% python3 -q
>>> import numpy as np
>>> from numpy import linalg as LA
>>> np.set_printoptions(precision=1, suppress=True, linewidth=100, sign=" ")
>>> def rd(a):
...     return np.round(a, 1) + 0
... 
>>> E = np.minimum.outer(np.arange(1, 7), np.arange(1, 7)) * 5
>>> E
array([[  5,   5,   5,   5,   5,   5],
       [  5,  10,  10,  10,  10,  10],
       [  5,  10,  15,  15,  15,  15],
       [  5,  10,  15,  20,  20,  20],
       [  5,  10,  15,  20,  25,  25],
       [  5,  10,  15,  20,  25,  30]])
>>> # equal to its transpose
>>> M2 = E / np.sqrt((E ** 2).mean(axis=1, keepdims=True))
>>> LA.matrix_rank(M2) == LA.matrix_rank(E)
np.True_
>>> rd(LA.norm(M2, axis=1))
array([ 2.4,  2.4,  2.4,  2.4,  2.4,  2.4])
>>> rd(E - E.mean(axis=1, keepdims=True))
array([[  0. ,   0. ,   0. ,   0. ,   0. ,   0. ],
       [ -4.2,   0.8,   0.8,   0.8,   0.8,   0.8],
       [ -7.5,  -2.5,   2.5,   2.5,   2.5,   2.5],
       [-10. ,  -5. ,   0. ,   5. ,   5. ,   5. ],
       [-11.7,  -6.7,  -1.7,   3.3,   8.3,   8.3],
       [-12.5,  -7.5,  -2.5,   2.5,   7.5,  12.5]])
>>> LA.matrix_rank(E - E.mean(axis=1, keepdims=True))
np.int64(5)
>>> rd(M2[3])
array([ 0.3,  0.6,  0.9,  1.2,  1.2,  1.2])
>>> gram = E.T @ E
>>> (E @ E.T).shape
(6, 6)
>>> ang = np.radians(15)
>>> Rm = np.eye(6)
>>> Rm[2, 2] = Rm[0, 0] = np.cos(ang)
>>> Rm[2, 0], Rm[0, 2] = -np.sin(ang), np.sin(ang)
>>> rd(Rm)
array([[ 1. ,  0. ,  0.3,  0. ,  0. ,  0. ],
       [ 0. ,  1. ,  0. ,  0. ,  0. ,  0. ],
       [-0.3,  0. ,  1. ,  0. ,  0. ,  0. ],
       [ 0. ,  0. ,  0. ,  1. ,  0. ,  0. ],
       [ 0. ,  0. ,  0. ,  0. ,  1. ,  0. ],
       [ 0. ,  0. ,  0. ,  0. ,  0. ,  1. ]])
>>> M2 = E @ Rm.T
>>> rd(LA.det(Rm)), rd(np.trace(Rm))
(np.float64(1.0), np.float64(5.9))
>>> rng = np.random.default_rng(810)
>>> labels = rng.permutation(6)
>>> M2 = E[:, labels] * rng.choice([-1, 1], 6)
>>> M2
array([[  5,  -5,  -5,   5,  -5,  -5],
       [ 10, -10, -10,  10, -10,  -5],
       [ 15, -15, -15,  15, -10,  -5],
       [ 15, -20, -20,  20, -10,  -5],
       [ 15, -20, -25,  25, -10,  -5],
       [ 15, -20, -30,  25, -10,  -5]])
>>> U, _, Vt = LA.svd(E.T @ M2)
>>> labels
array([ 2,  3,  5,  4,  1,  0])
>>> rd(LA.lstsq(E, M2)[0])
array([[ 0.,  0.,  0.,  0.,  0., -1.],
       [ 0.,  0.,  0.,  0., -1.,  0.],
       [ 1.,  0.,  0.,  0.,  0.,  0.],
       [ 0., -1.,  0.,  0.,  0.,  0.],
       [ 0.,  0.,  0.,  1.,  0.,  0.],
       [ 0.,  0., -1.,  0.,  0.,  0.]])
>>> data = np.load("out14.npy")
>>> data
array([[ 13.,   5.,   5.,  -3.],
       [  0.,   0.,   0.,   0.],
       [-26.,  -9., -10.,   7.],
       [ -4.,   1.,  -2.,   3.]])
>>> ang = np.radians(45)
>>> Rm = np.eye(4)
>>> Rm[1, 1] = Rm[2, 2] = np.cos(ang)
>>> Rm[1, 2], Rm[2, 1] = -np.sin(ang), np.sin(ang)
>>> rd(Rm)
array([[ 1. ,  0. ,  0. ,  0. ],
       [ 0. ,  0.7, -0.7,  0. ],
       [ 0. ,  0.7,  0.7,  0. ],
       [ 0. ,  0. ,  0. ,  1. ]])
>>> M2 = data @ Rm.T
>>> rd(M2)
array([[ 13. ,   0. ,   7.1,  -3. ],
       [  0. ,   0. ,   0. ,   0. ],
       [-26. ,   0.7, -13.4,   7. ],
       [ -4. ,   2.1,  -0.7,   3. ]])
>>> rd(LA.det(Rm)), rd(np.trace(Rm))
(np.float64(1.0), np.float64(3.4))
>>> rd(LA.svd(data, compute_uv=False)), rd(LA.svd(M2, compute_uv=False))
(array([ 34. ,   3.2,   0.1,   0. ]), array([ 34. ,   3.2,   0.1,   0. ]))
>>> rd(LA.norm(Rm, axis=1))
array([ 1.,  1.,  1.,  1.])
>>> rd(LA.norm(Rm, "nuc"))
np.float64(4.0)
>>> rd(LA.norm(Rm[1], 1)), rd(LA.norm(Rm[1], np.inf))
(np.float64(1.4), np.float64(0.7))
>>> rd(LA.norm(Rm) ** 2 / LA.norm(Rm, 2) ** 2)
np.float64(4.0)
>>> rd(LA.norm(Rm, axis=0))
array([ 1.,  1.,  1.,  1.])
>>> rd(LA.norm(Rm[1] - Rm[2]))
np.float64(1.4)
>>> Rm[1] @ Rm[2]
np.float64(0.0)
>>> LA.matrix_rank(data, rtol=0.1)
np.int64(1)
>>> [round(float(x), 1) for x in LA.svd(data, compute_uv=False)[:3]]
[34.0, 3.2, 0.1]
>>> rd(LA.norm(data, 2) / LA.norm(data))
np.float64(1.0)
>>> LA.cond(data) > 100
np.True_
>>> np.argsort(-LA.norm(data, axis=0).round(6), kind="stable")[:3]
array([ 0,  2,  1])
>>> U, sv, Vt = LA.svd(data)
>>> vecs = Vt[:(sv > 1e-8).sum()]
>>> x0 = data[2] + 5 * data[1] + rng.integers(2) * np.eye(4)[2]
>>> x0
array([-26.,  -9., -10.,   7.])
>>> LA.matrix_rank(np.vstack([data, x0]))
np.int64(3)
>>> arr = np.array([[1.0, 0.0, 0.0], [0.0, 1.0, 0.0], [0.0, 0.3, 0.7]])
>>> # triangular: eigenvalues sit on the diagonal
>>> Q, Rm = LA.qr(arr)
>>> Q.shape, Rm.shape
((3, 3), (3, 3))
>>> rd(np.abs(np.diag(Rm)))
array([ 1. ,  1. ,  0.7])
>>> P = np.triu(np.array([[1, 1, 0], [0, -3, 1], [3, 4, -3]]), 1) + np.eye(3)
>>> M2 = P @ arr @ LA.inv(P)
>>> rd(np.trace(M2)), np.trace(arr)
(np.float64(2.7), np.float64(2.7))
>>> rd(P @ arr - arr @ P)
array([[ 0. ,  0. ,  0. ],
       [ 0. ,  0.3, -0.3],
       [ 0. ,  0. , -0.3]])
>>> arr.sum(axis=1)
array([ 1.,  1.,  1.])
>>> rd(LA.matrix_power(arr, 100))
array([[ 1.,  0.,  0.],
       [ 0.,  1.,  0.],
       [ 0.,  1.,  0.]])
>>> rd(LA.matrix_power(arr, 2))
array([[ 1. ,  0. ,  0. ],
       [ 0. ,  1. ,  0. ],
       [ 0. ,  0.5,  0.5]])
>>> rd(np.sort(np.abs(LA.eigvals(arr)))[::-1])
array([ 1. ,  1. ,  0.7])
>>> arr @ np.ones(3)
array([ 1.,  1.,  1.])
>>> p = np.eye(3)[2]
>>> for _ in range(6):
...     p = p @ arr
...     print(p.round(1))
... 
[ 0.   0.3  0.7]
[ 0.   0.5  0.5]
[ 0.   0.7  0.3]
[ 0.   0.8  0.2]
[ 0.   0.8  0.2]
[ 0.   0.9  0.1]
